$ python3 -q
>>> import numpy as np
>>> from numpy import linalg as LA
>>> np.set_printoptions(precision=1, suppress=True, linewidth=200)
>>> F = np.array([[-3.0, -2.0, 0.0, 0.0, 0.0, 0.0],
...     [-2.0, -1.0, -2.0, 0.0, 0.0, 0.0],
...     [0.0, -2.0, 1.0, -2.0, 0.0, 0.0],
...     [0.0, 0.0, -2.0, 1.0, -2.0, 0.0],
...     [0.0, 0.0, 0.0, -2.0, -8.0, -2.0],
...     [0.0, 0.0, 0.0, 0.0, -2.0, 3.0]])
>>> other = F[0, 0] * F[1:] - np.outer(F[1:, 0], F[0])
>>> other
array([[ 0., -1.,  6.,  0.,  0.,  0.],
       [ 0.,  6., -3.,  6., -0., -0.],
       [ 0.,  0.,  6., -3.,  6., -0.],
       [ 0.,  0., -0.,  6., 24.,  6.],
       [ 0.,  0., -0., -0.,  6., -9.]])
>>> F[:, 0] / F[0, 0]
array([ 1. ,  0.7, -0. , -0. , -0. , -0. ])
>>> np.flatnonzero(~other.round(6).any(axis=1))
array([], dtype=int64)
>>> u = np.array([7, 5])
>>> np.convolve(other[2], u)
array([ 0.,  0., 42.,  9., 27., 30.,  0.])
>>> np.polyval(u, other[2])
array([  5.,   5.,  47., -16.,  47.,   5.])
>>> np.cross(other[2, :3], other[3, :3])
array([-0.,  0.,  0.])
>>> np.array([np.convolve(row, u, "same") for row in other])
array([[  0.,  -7.,  37.,  30.,   0.,   0.],
       [  0.,  42.,   9.,  27.,  30.,   0.],
       [  0.,   0.,  42.,   9.,  27.,  30.],
       [  0.,   0.,   0.,  42., 198., 162.],
       [  0.,   0.,   0.,   0.,  42., -33.]])
>>> w, V = LA.eigh(F)
>>> np.round(V.T @ V, 1) + 0
array([[1., 0., 0., 0., 0., 0.],
       [0., 1., 0., 0., 0., 0.],
       [0., 0., 1., 0., 0., 0.],
       [0., 0., 0., 1., 0., 0.],
       [0., 0., 0., 0., 1., 0.],
       [0., 0., 0., 0., 0., 1.]])
>>> np.unique(w.round(6) + 0, return_counts=True)[1]
array([1, 1, 1, 1, 1, 1])
>>> LA.svd(F, compute_uv=False)
array([8.8, 4.5, 3.8, 3.3, 1.5, 0.7])
>>> (w > 1e-8).sum(), (w < -1e-8).sum()
(np.int64(3), np.int64(3))
>>> np.round(w.sum(), 1), np.trace(F)
(np.float64(-7.0), np.float64(-7.0))
>>> data = np.load("m.npy")
>>> data
array([[ 2,  6,  3,  8,  5],
       [ 1,  5,  2,  7,  4],
       [-2,  2, -1,  4,  1],
       [ 1,  5,  2,  7,  4],
       [-5, -1, -4,  1, -2]])
>>> hat = np.triu(np.array([[-3, 2, -3, 1, 1],
...     [1, 0, -1, -3, 3],
...     [0, -2, -3, 3, 2],
...     [1, -1, 3, 3, -2],
...     [-2, 1, 2, -2, 2]]), 1) + np.eye(5)
>>> other = hat @ data @ LA.inv(hat)
>>> print(LA.matrix_rank(other))
2
>>> np.round(LA.det(other), 1)
np.float64(0.0)
>>> feats = np.loadtxt("out14.csv", delimiter=",")
>>> feats
array([[-1.,  1.,  0.],
       [-2.,  0.,  0.],
       [ 0.,  0., -1.]])
>>> # 2 blocks once reordered
>>> other = np.array([[2, 3], [3, -2]])
>>> W2 = np.kron(other, feats)
>>> print(LA.matrix_rank(W2))
6
>>> W2
array([[-2.,  2.,  0., -3.,  3.,  0.],
       [-4.,  0.,  0., -6.,  0.,  0.],
       [ 0.,  0., -2.,  0.,  0., -3.],
       [-3.,  3.,  0.,  2., -2., -0.],
       [-6.,  0.,  0.,  4., -0., -0.],
       [ 0.,  0., -3., -0., -0.,  2.]])
>>> np.round(LA.norm(W2, 2), 1), round(LA.norm(other, 2) * LA.norm(feats, 2), 1)
(np.float64(8.3), np.float64(8.3))
>>> x0 = np.array([-2, -1, 2])
>>> target = feats @ x0
>>> beta, lr = np.zeros(3), 1 / LA.norm(feats, 2) ** 2
>>> for i in range(30):
...     beta -= lr * feats.T @ (feats @ beta - target)
...     if i % 10 == 0: print(i, round(LA.norm(feats @ beta - target), 1))
... 
0 1.9
10 0.3
20 0.1
>>> print(beta)
[-2. -1.  2.]
>>> arr = np.loadtxt("test15.csv", delimiter=",")
>>> arr
array([[0., 0., 3.],
       [0., 0., 0.],
       [0., 0., 0.],
       [1., 0., 0.],
       [0., 0., 0.],
       [0., 3., 5.]])
>>> rng = np.random.default_rng(810536)
>>> labels = rng.permutation(3)
>>> other = arr[:, labels] * rng.choice([-1, 1], 3)
>>> print(other)
[[ 3.  0. -0.]
 [ 0.  0. -0.]
 [ 0.  0. -0.]
 [ 0.  0. -1.]
 [ 0.  0. -0.]
 [ 5.  3. -0.]]
>>> left, _, vt = LA.svd(arr.T @ other)
>>> np.round(LA.lstsq(arr, other)[0], 1) + 0
array([[ 0.,  0., -1.],
       [ 0.,  1.,  0.],
       [ 1.,  0.,  0.]])
>>> np.round(left @ vt, 1) + 0
array([[ 0.,  0., -1.],
       [ 0.,  1.,  0.],
       [ 1.,  0.,  0.]])
>>> x0 = np.array([-2, -2, 5])
>>> target = arr @ x0
>>> print(target)
[15.  0.  0. -2.  0. 19.]
>>> target = target + 0.1 * rng.normal(size=6)
>>> target
array([15. , -0.1, -0.1, -1.8,  0.1, 19. ])
>>> beta, *_ = LA.lstsq(arr, target)
>>> round(float(LA.norm(target - arr @ beta)), 1)
0.2
>>> np.round(arr.T @ (target - arr @ beta), 1) + 0
array([0., 0., 0.])
>>> other = np.c_[arr[:, :1] @ np.array([[3]]), np.array([1, 1, 0, 1, 2, 2])]
>>> other
array([[0., 1.],
       [0., 1.],
       [0., 0.],
       [3., 1.],
       [0., 2.],
       [0., 2.]])
>>> LA.norm(other - arr @ LA.lstsq(arr, other)[0], axis=0)
array([0. , 2.2])
>>> LA.norm(LA.qr(arr)[0].T @ other, axis=0) ** 2 / ((other ** 2).sum(axis=0) + 1e-12)
array([1. , 0.5])
>>> hat = arr @ LA.solve(arr.T @ arr, arr.T)
>>> hat.round(1) + 0
array([[1., 0., 0., 0., 0., 0.],
       [0., 0., 0., 0., 0., 0.],
       [0., 0., 0., 0., 0., 0.],
       [0., 0., 0., 1., 0., 0.],
       [0., 0., 0., 0., 0., 0.],
       [0., 0., 0., 0., 0., 1.]])
>>> LA.eigvalsh(hat)
array([0., 0., 0., 1., 1., 1.])
>>> x0 = np.array([-2, 2, 2])
>>> target = arr @ x0
>>> beta, lr = np.zeros(3), 1 / LA.norm(arr, 2) ** 2
>>> for i in range(15):
...     beta -= lr * arr.T @ (arr @ beta - target)
...     if i % 5 == 0: print(i, round(LA.norm(arr @ beta - target), 1))
... 
0 2.3
5 2.0
10 1.7
>>> beta
array([-0.6,  1.6,  2.2])
>>> W0 = np.loadtxt("w.csv", delimiter=",")
>>> W0
array([[ 1. ,  0. ,  0. ,  0. ,  0. ],
       [ 0. ,  1. ,  0. ,  0. ,  0. ],
       [ 0. ,  0. ,  0.8, -0.5,  0. ],
       [ 0. ,  0. ,  0.5,  0.8,  0. ],
       [ 0. ,  0. ,  0. ,  0. ,  1. ]])
>>> np.allclose(W0, W0.T)
False
>>> np.round(np.abs(LA.eigvals(W0)).max(), 1)
np.float64(1.0)
>>> LA.matrix_power(W0, 2)
array([[ 1. ,  0. ,  0. ,  0. ,  0. ],
       [ 0. ,  1. ,  0. ,  0. ,  0. ],
       [ 0. ,  0. ,  0.4, -0.9,  0. ],
       [ 0. ,  0. ,  0.9,  0.4,  0. ],
       [ 0. ,  0. ,  0. ,  0. ,  1. ]])
>>> LA.determinant(W0)
Traceback (most recent call last):
  File "<python-input-72>", line 1, in <module>
    LA.determinant(W0)
    ^^^^^^^^^^^^^^
AttributeError: module 'numpy.linalg' has no attribute 'determinant'
>>> np.sort(np.abs(LA.eigvals(W0)))
array([1., 1., 1., 1., 1.])
>>> print(np.round(LA.det(W0), 1))
1.0
>>> other = np.array([[0, 2], [0, -1], [2, 1]])
>>> J = np.block([[np.zeros((3, 3)), other], [other.T, np.zeros((2, 2))]])
>>> J
array([[ 0.,  0.,  0.,  0.,  2.],
       [ 0.,  0.,  0.,  0., -1.],
       [ 0.,  0.,  0.,  2.,  1.],
       [ 0.,  0.,  2.,  0.,  0.],
       [ 2., -1.,  1.,  0.,  0.]])
>>> # symmetric
>>> left, s, vt = LA.svd(J)
>>> s
array([2.7, 2.7, 1.7, 1.7, 0. ])
>>> np.argmax(s[:-1] / (s[1:] + 1e-6)) + 1
np.int64(4)
>>> other = left[:, :4] @ np.diag(s[:4]) @ vt[:4]
>>> LA.matrix_rank(other)
np.int64(4)
>>> print(round(float(LA.norm(J[4] - J[3])), 1))
2.4
>>> print(round(LA.norm(J, 1), 1), np.round(LA.norm(J, np.inf), 1))
4.0 4.0
>>> LA.norm(J, axis=1).argmax()
np.int64(4)
>>> round(float(LA.norm(J[4], 1)), 1), round(LA.norm(J[4], np.inf), 1)
(4.0, np.float64(2.0))
>>> np.round(LA.norm(J, 2), 1)
np.float64(2.7)
>>> hat = np.triu(np.array([[-3, 3, 7, -4, 2],
...     [6, 1, 5, -4, 1],
...     [9, 9, 8, -1, -2],
...     [5, -8, -6, -1, 2],
...     [6, -8, 3, 3, -9]]), 1) + np.eye(5)
>>> other = hat @ J @ LA.inv(hat)
>>> np.round(np.poly(other), 1) + 0
array([  1.,   0., -10.,   0.,  20.,   0.])
>>> hat @ J - J @ hat
array([[ 4., -2., -6., 14.,  4.],
       [ 2., -1., -7., 10.,  5.],
       [-4.,  2., -4.,  0., -4.],
       [ 4., -2.,  2.,  2.,  4.],
       [ 0., -6., -9.,  5., -1.]])
>>> round(float(LA.det(other)), 1)
0.0
>>> gram = J.T @ J
>>> print(gram)
[[ 4. -2.  2.  0.  0.]
 [-2.  1. -1.  0.  0.]
 [ 2. -1.  5.  0.  0.]
 [ 0.  0.  0.  4.  2.]
 [ 0.  0.  0.  2.  6.]]
>>> print(LA.matrix_rank(gram))
4
>>> print(np.diag(gram))
[4. 1. 5. 4. 6.]
>>> other = np.array([[-2, -2], [-2, 2], [-2, -2]])
>>> np.einsum("ik,kj->ij", arr, other)
array([[ -6.,  -6.],
       [  0.,   0.],
       [  0.,   0.],
       [ -2.,  -2.],
       [  0.,   0.],
       [-16.,  -4.]])
>>> print(np.einsum("ik,kj->ji", arr, other))
[[ -6.   0.   0.  -2.   0. -16.]
 [ -6.   0.   0.  -2.   0.  -4.]]
>>> np.vstack([arr, other.T]).shape
(8, 3)
>>> LA.matrix_rank(arr @ other)
np.int64(2)
>>> LA.matrix_rank(np.vstack([arr, other.T]))
np.int64(3)
>>> np.einsum("ij->j", arr)
array([1., 3., 8.])
>>> np.einsum("ij,ij->i", arr, arr)
array([ 9.,  0.,  0.,  1.,  0., 34.])
>>> K = np.loadtxt("x.csv", delimiter=",")
>>> print(K)
[[-1.  1. -1.  1.]
 [ 5.  5.  5.  5.]
 [-1.  1. -1.  1.]
 [ 5.  5.  5.  5.]]
>>> np.round(LA.norm(K[0], 1), 1), round(float(LA.norm(K[0], np.inf)), 1)
(np.float64(4.0), 1.0)
>>> LA.norm(K, axis=1).argmax()
np.int64(1)
>>> LA.norm(K, axis=1)
array([ 2., 10.,  2., 10.])
>>> round(float(LA.norm(K, "nuc")), 1)
17.0
>>> print(round(LA.norm(K) ** 2 / LA.norm(K, 2) ** 2, 1))
1.0
>>> E = np.load("dump.npy")
>>> E
array([[36,  4, 36, 24,  0, 24],
       [ 0,  0,  0,  0,  0,  0],
       [63,  7, 63, 42,  0, 42],
       [18,  2, 18, 12,  0, 12]])
>>> LA.matrix_rank(E, rtol=0.1)
np.int64(1)
